$ ipython --no-banner

In [1]: import numpy as np

In [2]: np.set_printoptions(precision=2, suppress=True, linewidth=140, legacy="1.25")

In [3]: K = np.load("sample9.npy")

In [4]: K
Out[4]: 
array([[0.3 , 0.2 , 0.1 , 0.1 , 0.2 , 0.1 ],
       [0.13, 0.2 , 0.2 , 0.13, 0.2 , 0.13],
       [0.14, 0.21, 0.21, 0.21, 0.07, 0.14],
       [0.2 , 0.  , 0.2 , 0.2 , 0.2 , 0.2 ],
       [0.1 , 0.2 , 0.1 , 0.1 , 0.2 , 0.3 ],
       [0.17, 0.17, 0.25, 0.08, 0.25, 0.08]])

In [5]: np.allclose(K, K.T)
Out[5]: False

In [6]: print((K - K.T) / 2)
[[ 0.    0.03 -0.02 -0.05  0.05 -0.03]
 [-0.03  0.   -0.01  0.07  0.   -0.02]
 [ 0.02  0.01  0.    0.01 -0.01 -0.05]
 [ 0.05 -0.07 -0.01  0.    0.05  0.06]
 [-0.05  0.    0.01 -0.05  0.    0.02]
 [ 0.03  0.02  0.05 -0.06 -0.02  0.  ]]

In [7]: np.allclose(K @ K.T, K.T @ K)
Out[7]: False

In [8]: print(np.round(np.abs(np.linalg.eigvals(K)).max(), 2))
1.0

In [9]: J = np.load("block1.npy")

In [10]: J
Out[10]: 
array([[-1.  , -0.84, -0.84],
       [-0.9 , -0.51, -0.35],
       [-0.85, -0.16, -0.68],
       [-1.  , -0.84, -0.96],
       [-1.  , -0.77, -0.89],
       [ 0.99,  0.51,  0.91],
       [-0.98, -0.12, -0.96],
       [ 1.  ,  0.75,  0.94],
       [-1.  , -0.86, -0.66],
       [-0.08,  0.16, -0.33],
       [ 0.96,  0.51,  0.64],
       [ 0.87,  0.  ,  0.82],
       [ 0.82,  0.1 ,  0.7 ]])

In [11]: Xs = J - J.mean(axis=0)

In [12]: Uu, s, Vt = np.linalg.svd(Xs, full_matrices=False)

In [13]: np.abs(Vt[0]).argmax()
Out[13]: 0

In [14]: np.linalg.matrix_rank(Xs)
Out[14]: 3

In [15]: np.abs(Uu[:, 0]).argmax()
Out[15]: 7

In [16]: print(round(float((s ** 2).sum() ** 2 / (s ** 4).sum()), 2))
1.11

In [17]: np.searchsorted(np.cumsum(s ** 2) / (s ** 2).sum(), 0.9) + 1
Out[17]: 1

In [18]: f, v = J[3], J[0]

In [19]: round(float(f @ f), 2)
Out[19]: 2.63

In [20]: round(f @ v, 2)
Out[20]: 2.51

In [21]: pr = (f @ v) / (f @ f) * f

In [22]: round((v - pr) @ f, 2)
Out[22]: -0.0

In [23]: pr
Out[23]: array([-0.96, -0.8 , -0.92])

In [24]: np.outer(f, v)
Out[24]: 
array([[1.  , 0.84, 0.84],
       [0.84, 0.71, 0.71],
       [0.96, 0.81, 0.81]])

In [25]: feats = np.loadtxt("test18.csv", delimiter=",")

In [26]: feats
Out[26]: 
array([[-1.9,  1.1,  1.6,  1.2,  0.3],
       [ 0.1,  1.1,  0. , -0.6, -1.5],
       [-0.7, -0.4,  0.7,  1.4, -1.2],
       [-1.9, -0.3, -1.5, -1.2,  3. ],
       [ 0.9,  1.5, -0.9,  0.2,  1.8]])

In [27]: x = np.array([5, 9, -4, 2, 7])

In [28]: (feats @ x).argmax()
Out[28]: 4

In [29]: (feats * x).sum(axis=1)
Out[29]: array([ -1.5,  -1.3, -15.5,  12.4,  34.6])

In [30]: feats @ np.ones(5)
Out[30]: array([ 2.3, -0.9, -0.2, -1.9,  3.5])

In [31]: np.einsum("ij,j->i", feats, x)
Out[31]: array([ -1.5,  -1.3, -15.5,  12.4,  34.6])

In [32]: feats @ (2 * x)
Out[32]: array([ -3. ,  -2.6, -31. ,  24.8,  69.2])

In [33]: x = np.array([1, 0, 3, 1, 1])

In [34]: target = feats @ x

In [35]: target
Out[35]: array([ 4.4, -2. ,  1.6, -4.6,  0.2])

In [36]: np.round(np.linalg.solve(feats, target + feats[:, 2]), 2) + 0
Out[36]: array([1., 0., 4., 1., 1.])
